$ python3 -q
>>> import numpy as np
>>> np.set_printoptions(suppress=True, linewidth=160)
>>> rnd = lambda a: np.round(a, 2) + 0
>>> M = np.loadtxt("w.csv", delimiter=",")
>>> M
array([[  0.,   3.,   8.,   1.,  -4.,  13.,   2.,   4.,  -7.,  13.],
       [ -3.,   0.,  10.,  -7.,  -3., -13.,   3.,   8.,   1.,   2.],
       [ -8., -10.,   0.,   0.,   4.,  -4.,   1., -17.,   0.,  -2.],
       [ -1.,   7.,   0.,   0., -16.,  12.,  -5.,  -2.,   1.,  10.],
       [  4.,   3.,  -4.,  16.,   0.,  -2.,  -1.,  11.,   9.,  -8.],
       [-13.,  13.,   4., -12.,   2.,   0.,  -6.,   3.,   1.,  15.],
       [ -2.,  -3.,  -1.,   5.,   1.,   6.,   0.,  11.,  -6.,  -3.],
       [ -4.,  -8.,  17.,   2., -11.,  -3., -11.,   0.,   5.,   1.],
       [  7.,  -1.,   0.,  -1.,  -9.,  -1.,   6.,  -5.,   0.,   7.],
       [-13.,  -2.,   2., -10.,   8., -15.,   3.,  -1.,  -7.,   0.]])
>>> # skew, so no eigenvalue has a real part
>>> vec = np.array([-3, -2, 0, -2, -2, -3, -2, 2, 3, 3])
>>> np.linalg.norm(M @ vec) <= np.linalg.norm(M, 2) * np.linalg.norm(vec) + 1e-9
np.True_
>>> np.sign((M @ vec).round(6))
array([-1.,  1.,  1.,  1., -1.,  1., -1.,  1.,  1.,  1.])
>>> M @ np.ones(10)
array([ 33.,  -2., -36.,   6.,  28.,   7.,   8., -12.,   3., -35.])
>>> U, sv, Vh = np.linalg.svd(M, full_matrices=False)
>>> np.allclose(U * sv @ Vh, M)
True
>>> rnd(Vh @ Vh.T)
array([[1., 0., 0., 0., 0., 0., 0., 0., 0., 0.],
       [0., 1., 0., 0., 0., 0., 0., 0., 0., 0.],
       [0., 0., 1., 0., 0., 0., 0., 0., 0., 0.],
       [0., 0., 0., 1., 0., 0., 0., 0., 0., 0.],
       [0., 0., 0., 0., 1., 0., 0., 0., 0., 0.],
       [0., 0., 0., 0., 0., 1., 0., 0., 0., 0.],
       [0., 0., 0., 0., 0., 0., 1., 0., 0., 0.],
       [0., 0., 0., 0., 0., 0., 0., 1., 0., 0.],
       [0., 0., 0., 0., 0., 0., 0., 0., 1., 0.],
       [0., 0., 0., 0., 0., 0., 0., 0., 0., 1.]])
>>> rnd(sv / sv[0])
array([1.  , 1.  , 0.71, 0.71, 0.48, 0.48, 0.24, 0.24, 0.07, 0.07])
>>> rnd(np.cumsum(sv ** 2) / np.sum(sv ** 2))
array([0.28, 0.56, 0.7 , 0.84, 0.9 , 0.97, 0.98, 1.  , 1.  , 1.  ])
>>> (sv > 1e-8).sum()
np.int64(10)
>>> rnd(np.linalg.norm(M, 1)), rnd(np.linalg.norm(M, np.inf))
(np.float64(69.0), np.float64(69.0))
>>> rnd(np.linalg.norm(M[2], 1)), rnd(np.linalg.norm(M[2], np.inf))
(np.float64(46.0), np.float64(17.0))
>>> rnd(np.linalg.norm(M, axis=1))
array([22.29, 20.35, 22.14, 24.08, 23.83, 27.8 , 15.56, 25.5 , 15.59, 25.  ])
>>> np.linalg.norm(M, axis=1).argmax()
np.int64(5)
>>> E = np.load("a.npy")
>>> E
array([[ 1, -1, -1,  1,  1, -1, -1,  1],
       [ 1,  1,  1,  1, -1, -1, -1, -1],
       [ 1, -1,  1, -1,  1, -1,  1, -1],
       [ 1,  1, -1, -1, -1, -1,  1,  1]])
>>> vec = np.array([1, -1, -3, -8, -8, -4, 6, -6])
>>> (E @ vec).argmax()
np.int64(3)
>>> (E * vec).sum(axis=1)
array([-19,   1,  15,  23])
>>> E @ vec
array([-19,   1,  15,  23])
>>> W = np.array([[1, 2, -2, 1],
...     [2, -3, 3, 3],
...     [3, -2, 3, 0],
...     [2, 0, 3, -3],
...     [-3, 3, 1, 0],
...     [-3, -3, 1, 2],
...     [-3, 3, 0, -1],
...     [-3, -2, 0, 2]])
>>> beta = np.array([4, 1, 5, -1])
>>> H = np.maximum(E @ W + beta, 0)
>>> (H > 0).mean(axis=0)
array([1.  , 0.75, 0.25, 0.25])
>>> Z = np.array([[1, 1, 4], [5, 0, -5], [1, 5, -2], [3, 3, -1]])
>>> W @ Z
array([[ 12,  -6,  -3],
       [ -1,  26,  14],
       [ -4,  18,  16],
       [ -4,   8,   5],
       [ 13,   2, -29],
       [-11,   8,  -1],
       [  9,  -6, -26],
       [ -7,   3,  -4]])
>>> U, sv, Vh = np.linalg.svd(E, full_matrices=False)
>>> rnd(sv)
array([2.83, 2.83, 2.83, 2.83])
>>> np.allclose(U * sv @ Vh, E)
True
>>> rnd(np.sqrt((sv ** 2).sum())), rnd(np.linalg.norm(E))
(np.float64(5.66), np.float64(5.66))
>>> rnd(U.T @ U)
array([[1., 0., 0., 0.],
       [0., 1., 0., 0.],
       [0., 0., 1., 0.],
       [0., 0., 0., 1.]])
>>> A2 = E[0, 0] * E[1:] - np.outer(E[1:, 0], E[0])
>>> A2
array([[ 0,  2,  2,  0, -2,  0,  0, -2],
       [ 0,  0,  2, -2,  0,  0,  2, -2],
       [ 0,  2,  0, -2, -2,  0,  2,  0]])
>>> np.flatnonzero(~A2.round(6).any(axis=1))
array([], dtype=int64)
>>> sv = 3 * 0.5 ** np.arange(3)
>>> rng = np.random.default_rng(73)
>>> F = rng.normal(size=(38, 3)) * rng.permutation(sv)
>>> rnd(F)
array([[-3.28,  1.17, -0.29],
       [ 0.89,  0.5 , -1.46],
       [ 1.5 , -1.45, -0.93],
       [ 3.35, -2.42, -1.19],
       [-2.52,  2.11,  0.69],
       [-0.5 ,  2.71, -0.57],
       [-5.39,  1.  ,  0.16],
       [ 1.04, -1.64,  0.42],
       [ 0.92, -1.88,  0.4 ],
       [ 0.84,  2.14, -0.3 ],
       [ 0.77,  1.39, -0.92],
       [-1.57, -1.48, -0.42],
       [ 4.04,  1.05,  0.31],
       [ 0.98,  0.83,  1.06],
       [ 1.92,  2.23,  0.2 ],
       [ 0.14,  0.53, -0.2 ],
       [ 1.58, -3.81, -0.32],
       [-1.7 , -1.45,  0.5 ],
       [ 3.06,  1.68, -0.62],
       [ 1.45, -2.43, -0.31],
       [-0.6 , -0.26, -0.18],
       [ 2.56, -2.75,  0.13],
       [-2.07, -0.33,  1.06],
       [ 3.74,  0.26,  1.77],
       [ 0.24,  0.58,  0.8 ],
       [-1.48, -0.53,  0.65],
       [-4.54, -0.89, -1.46],
       [ 6.66, -0.71,  0.44],
       [-4.  ,  3.01, -0.98],
       [-1.2 ,  3.54,  0.54],
       [-1.04,  1.96,  0.13],
       [ 0.13, -0.88, -0.71],
       [-2.58, -1.18, -0.49],
       [ 0.55,  0.17, -0.09],
       [ 0.13, -0.41,  0.58],
       [ 1.23,  2.38, -0.2 ],
       [ 6.96,  0.48,  0.23],
       [ 2.91, -0.71,  0.36]])
>>> z = F[:, 2] > np.median(F[:, 2])
>>> r0 = F[z].mean(axis=0) - F[~z].mean(axis=0)
>>> ((F - F.mean(axis=0)) @ r0 > 0).astype(int)
array([0, 0, 0, 1, 0, 0, 0, 1, 1, 1, 0, 0, 1, 1, 1, 0, 1, 0, 1, 1, 0, 1, 0, 1, 1, 0, 0, 1, 0, 0, 0, 0, 0, 1, 1, 1, 1, 1])
